$ python -q
>>> import numpy as np
>>> import numpy.linalg as la
>>> np.set_printoptions(suppress=True, linewidth=140)
>>> J = np.load("data.npy")
>>> print(J)
[[ 2.  4.  6.  2.  0.]
 [ 4.  2.  6.  2.  0.]
 [ 6.  6.  7.  3.  0.]
 [ 2.  2.  3. -1.  0.]
 [ 0.  0.  0.  0. -2.]]
>>> print([round(float(la.det(J[:i, :i])), 2) + 0 for i in range(1, 6)])
[2.0, -12.0, 60.0, -128.0, 256.0]
>>> print(np.round(np.poly(J), 2))
[   1.   -8. -104. -352. -496. -256.]
>>> print(np.round(la.eigvals(J), 2))
[-2. 16. -2. -2. -2.]
>>> print(np.einsum("ii->", J))
8.0
>>> print(np.round(la.det(2 * J), 2), round(la.det(J), 2))
8192.0 256.0
>>> print(round(float(la.det(J.T)), 2))
256.0
>>> print(np.einsum("ij,ji->", J, J))
272.0
>>> print((J + J.T) / 2)
[[ 2.  4.  6.  2.  0.]
 [ 4.  2.  6.  2.  0.]
 [ 6.  6.  7.  3.  0.]
 [ 2.  2.  3. -1.  0.]
 [ 0.  0.  0.  0. -2.]]
>>> print(np.trace(J))
8.0
>>> q = J.astype(float).copy()
>>> for j in range(5):
...     q[:, j] -= q[:, :j] @ (q[:, :j].T @ q[:, j])
...     q[:, j] /= la.norm(q[:, j])
... 
>>> print(np.round(q.T @ q, 2) + 0)
[[1. 0. 0. 0. 0.]
 [0. 1. 0. 0. 0.]
 [0. 0. 1. 0. 0.]
 [0. 0. 0. 1. 0.]
 [0. 0. 0. 0. 1.]]
>>> print(q.round(2))
[[ 0.26  0.77  0.57  0.13  0.  ]
 [ 0.52 -0.62  0.57  0.13  0.  ]
 [ 0.77  0.14 -0.58  0.19  0.  ]
 [ 0.26  0.05  0.04 -0.96  0.  ]
 [ 0.    0.    0.    0.   -1.  ]]
>>> arr = np.load("arr.npy")
>>> print(arr)
[[ 0 -1 -1  3  0  0  2  2  2  1 -2  1 -1 -2  3]
 [ 3  0 -1 -1  3  0  0  2  2  2  1 -2  1 -1 -2]
 [-2  3  0 -1 -1  3  0  0  2  2  2  1 -2  1 -1]
 [-1 -2  3  0 -1 -1  3  0  0  2  2  2  1 -2  1]
 [ 1 -1 -2  3  0 -1 -1  3  0  0  2  2  2  1 -2]
 [-2  1 -1 -2  3  0 -1 -1  3  0  0  2  2  2  1]
 [ 1 -2  1 -1 -2  3  0 -1 -1  3  0  0  2  2  2]
 [ 2  1 -2  1 -1 -2  3  0 -1 -1  3  0  0  2  2]
 [ 2  2  1 -2  1 -1 -2  3  0 -1 -1  3  0  0  2]
 [ 2  2  2  1 -2  1 -1 -2  3  0 -1 -1  3  0  0]
 [ 0  2  2  2  1 -2  1 -1 -2  3  0 -1 -1  3  0]
 [ 0  0  2  2  2  1 -2  1 -1 -2  3  0 -1 -1  3]
 [ 3  0  0  2  2  2  1 -2  1 -1 -2  3  0 -1 -1]
 [-1  3  0  0  2  2  2  1 -2  1 -1 -2  3  0 -1]
 [-1 -1  3  0  0  2  2  2  1 -2  1 -1 -2  3  0]]
>>> print(round(float(la.norm(arr, "nuc")), 2))
95.61
>>> print(round(la.norm(arr) ** 2 / la.norm(arr, 2) ** 2, 2))
7.78
>>> t3 = np.stack([arr, 2 * arr, arr[::-1]])
>>> print((t3 @ arr.T).shape)
(3, 15, 15)
>>> print(la.matrix_rank(t3.reshape(3, -1)))
2
>>> print(la.matrix_rank(t3))
[15 15 15]
>>> f = np.array([2, 1, 0, 1, 0, 1, 2, 2, 0]) + 0.5
>>> A = np.outer(f, f) / (f @ f)
>>> print(A.round(2))
[[0.24 0.14 0.05 0.14 0.05 0.14 0.24 0.24 0.05]
 [0.14 0.09 0.03 0.09 0.03 0.09 0.14 0.14 0.03]
 [0.05 0.03 0.01 0.03 0.01 0.03 0.05 0.05 0.01]
 [0.14 0.09 0.03 0.09 0.03 0.09 0.14 0.14 0.03]
 [0.05 0.03 0.01 0.03 0.01 0.03 0.05 0.05 0.01]
 [0.14 0.09 0.03 0.09 0.03 0.09 0.14 0.14 0.03]
 [0.24 0.14 0.05 0.14 0.05 0.14 0.24 0.24 0.05]
 [0.24 0.14 0.05 0.14 0.05 0.14 0.24 0.24 0.05]
 [0.05 0.03 0.01 0.03 0.01 0.03 0.05 0.05 0.01]]
>>> print(np.allclose(A[:-1].T @ la.lstsq(A[:-1].T, A[-1])[0], A[-1]))
True
>>> print(np.unique(A.round(6), axis=0).shape)
(3, 9)
>>> vals, V = la.eigh(A)
>>> x = np.array([2, 1, 5, 3, 4, 0, 0, 0, 2])
>>> print(np.round(x @ A @ x, 2))
10.37
>>> print(np.round(V * np.abs(vals) @ V.T, 2))
[[0.24 0.14 0.05 0.14 0.05 0.14 0.24 0.24 0.05]
 [0.14 0.09 0.03 0.09 0.03 0.09 0.14 0.14 0.03]
 [0.05 0.03 0.01 0.03 0.01 0.03 0.05 0.05 0.01]
 [0.14 0.09 0.03 0.09 0.03 0.09 0.14 0.14 0.03]
 [0.05 0.03 0.01 0.03 0.01 0.03 0.05 0.05 0.01]
 [0.14 0.09 0.03 0.09 0.03 0.09 0.14 0.14 0.03]
 [0.24 0.14 0.05 0.14 0.05 0.14 0.24 0.24 0.05]
 [0.24 0.14 0.05 0.14 0.05 0.14 0.24 0.24 0.05]
 [0.05 0.03 0.01 0.03 0.01 0.03 0.05 0.05 0.01]]
>>> print(round(float(np.abs(A).sum(axis=1).max()), 2), np.round(np.abs(vals).max(), 2))
1.29 1.0
>>> x = np.array([-3, 0, -1, -1, -2, 0, 2, -2, 0])
>>> print(np.round(np.eye(9) - A, 2))
[[ 0.76 -0.14 -0.05 -0.14 -0.05 -0.14 -0.24 -0.24 -0.05]
 [-0.14  0.91 -0.03 -0.09 -0.03 -0.09 -0.14 -0.14 -0.03]
 [-0.05 -0.03  0.99 -0.03 -0.01 -0.03 -0.05 -0.05 -0.01]
 [-0.14 -0.09 -0.03  0.91 -0.03 -0.09 -0.14 -0.14 -0.03]
 [-0.05 -0.03 -0.01 -0.03  0.99 -0.03 -0.05 -0.05 -0.01]
 [-0.14 -0.09 -0.03 -0.09 -0.03  0.91 -0.14 -0.14 -0.03]
 [-0.24 -0.14 -0.05 -0.14 -0.05 -0.14  0.76 -0.24 -0.05]
 [-0.24 -0.14 -0.05 -0.14 -0.05 -0.14 -0.24  0.76 -0.05]
 [-0.05 -0.03 -0.01 -0.03 -0.01 -0.03 -0.05 -0.05  0.99]]
>>> print(np.round(la.eigvalsh(2 * A - np.eye(9)), 2))
[-1. -1. -1. -1. -1. -1. -1. -1.  1.]
>>> mat = np.load("x.npy")
>>> print(mat)
[[ -5.84   7.05  -2.54  -3.63   2.4   -4.25   0.69   4.87  -1.29  -0.72  -8.14]
 [ -6.16   5.56  -3.09  -3.68  -1.26  -7.29  -0.92   5.33  -0.4   -1.62  -6.89]
 [  2.82  -9.48  -2.03  -9.37  -4.04  -3.31  -2.36   0.55   1.01  -4.13   1.66]
 [ -7.18   6.05  -3.43  -3.95   3.94  -7.42  -1.78   4.74  -3.46  -0.84  -6.82]
 [  2.89 -10.86  -1.78  -9.43  -2.25  -3.31  -3.     2.23   2.6   -2.76   2.  ]
 [  0.7  -10.55  -0.47  -5.55  -1.7   -4.76  -1.24   2.67   1.14  -3.03   3.04]
 [  1.15  -9.46   0.39  -6.54  -3.05  -4.64  -1.3    1.18   1.63  -1.94   2.84]
 [  2.76  -8.5   -0.66  -6.69  -3.21  -3.69  -1.44   3.2    2.23  -2.73   2.1 ]
 [  4.18 -10.51   0.92  -8.72  -2.71  -3.38  -4.1    1.83   0.78  -1.51   3.19]
 [ -6.17   4.07  -1.79  -5.34   1.3   -5.87   0.52   5.47  -0.41  -0.41  -6.51]
 [ -6.81   4.28  -2.78  -3.99   4.41  -4.13   1.49   2.97  -1.68   0.53  -6.49]
 [ -7.13   5.67  -0.67  -3.74   2.27  -5.79   1.25   4.3    0.01  -2.3   -7.83]
 [  3.95  -7.79   0.56  -8.07  -3.21  -5.63  -3.23   1.07   1.09  -1.17   2.9 ]
 [ -6.05   6.87  -2.02  -2.56   0.1   -4.94   0.84   5.79   0.66  -0.64  -6.24]
 [ -7.18   6.54  -2.23  -3.85  -1.28  -5.48  -0.31   5.05  -1.05  -0.65  -7.34]
 [ -5.24   7.    -0.98  -3.09   2.46  -5.06   0.75   5.42  -1.95  -2.16  -8.91]
 [  4.39  -9.32  -0.01  -7.71  -4.53  -5.34  -2.39   3.27   3.05  -3.51   3.45]
 [ -4.17   8.83  -1.02  -4.18  -0.01  -6.85  -1.23   3.58  -4.2   -0.82  -8.06]
 [  3.5   -8.63  -0.71  -8.62  -3.55  -5.72  -1.82   2.89   1.62  -2.51   4.25]
 [ -6.5    4.07  -0.46  -3.51   1.26  -5.76   0.25   5.02  -1.64  -2.79  -7.46]
 [ -4.34   3.21  -2.23  -2.42   0.64  -4.87   0.49   4.26  -2.04   0.29  -6.75]
 [ -6.35   4.99  -1.94  -4.68   0.56  -6.03  -1.33   3.24   0.42  -0.67  -7.71]
 [ -4.28   5.87  -1.81  -6.53   1.65  -7.03   0.77   5.65  -0.91  -0.27  -8.16]
 [ -5.7    7.51  -1.35  -3.09   1.62  -5.31  -0.06   7.29  -1.23  -1.03  -5.81]
 [ -4.99   4.67  -0.88  -2.64  -0.51  -4.63   1.31   6.08  -1.25  -0.23  -7.71]
 [  3.26  -8.95   1.59  -9.22  -2.93  -4.13  -0.56   2.98   2.87  -2.81   1.78]
 [ -4.94   6.19  -2.89  -2.71   0.39  -6.31   0.31   5.5   -1.53  -1.66  -7.35]
 [  3.05  -9.85   0.43  -7.21  -2.76  -3.56  -2.52   0.7    2.1   -3.94   1.89]
 [  2.08  -9.77   0.01  -8.42  -3.55  -6.69  -3.23   3.8    1.63  -1.86   1.51]
 [ -5.93   6.51  -1.1   -3.26   0.31  -5.25  -0.56   4.95  -0.94  -0.49  -7.13]
 [ -6.52   4.25  -2.14  -3.93   0.61  -5.44  -0.79   4.95  -1.2   -0.37  -8.42]
 [ -4.82   4.72  -2.65  -2.57   1.39  -4.77   0.32   4.02  -0.8   -0.24  -6.78]
 [ -6.56   6.9   -2.01  -3.91   0.3   -5.38   0.08   3.23  -0.7   -0.91  -6.67]
 [  2.71  -8.89  -1.44  -8.71  -4.98  -5.28  -1.98   1.79   1.66  -1.7    3.73]
 [  0.45  -7.12   0.33  -8.52  -4.65  -4.17  -0.87   1.61   0.47  -1.23   1.45]
 [ -6.82   5.76  -0.48  -4.53   2.73  -7.18  -1.22   5.35  -2.58  -0.87  -7.41]
 [  3.01  -9.12   0.8   -9.34  -2.27  -2.39  -1.41   3.1    1.88  -0.44   1.42]
 [  3.2   -8.28   1.    -6.18  -2.49  -5.52  -2.29   3.22   1.98  -1.37   2.85]
 [ -6.41   7.1   -2.55  -3.13   0.6   -5.23  -1.38   6.03  -1.23   0.65  -8.1 ]
 [  2.53  -8.1   -0.04  -7.26  -4.09  -3.53  -2.27   2.52   1.42  -1.48   0.78]
 [ -6.17   5.33  -1.04  -4.51   0.43  -5.39  -1.32   3.9   -0.39   0.14  -8.36]
 [ -5.54   4.58  -1.39  -3.1    1.08  -5.55  -0.51   4.8   -1.66  -0.51  -8.96]
 [ -5.69   5.87  -1.56  -3.34   1.27  -5.74   0.01   4.91  -2.72  -1.43  -7.38]
 [ -7.09   5.28  -2.23  -4.93   0.82  -4.84   0.91   6.    -2.04  -0.22  -7.28]]
>>> C2 = np.cov(mat, rowvar=False)
>>> print(np.argwhere(np.triu(np.abs(np.corrcoef(mat.T)) > 0.8, 1)))
[[ 0  1]
 [ 0  3]
 [ 0  4]
 [ 0  8]
 [ 0 10]
 [ 1  3]
 [ 1  4]
 [ 1  8]
 [ 1 10]
 [ 3 10]
 [ 4 10]
 [ 8 10]]
>>> print(np.round(np.median(mat, axis=0), 2))
[-4.96  4.43 -1.23 -4.52  0.2  -5.3  -0.9   3.96 -0.4  -1.1  -6.71]
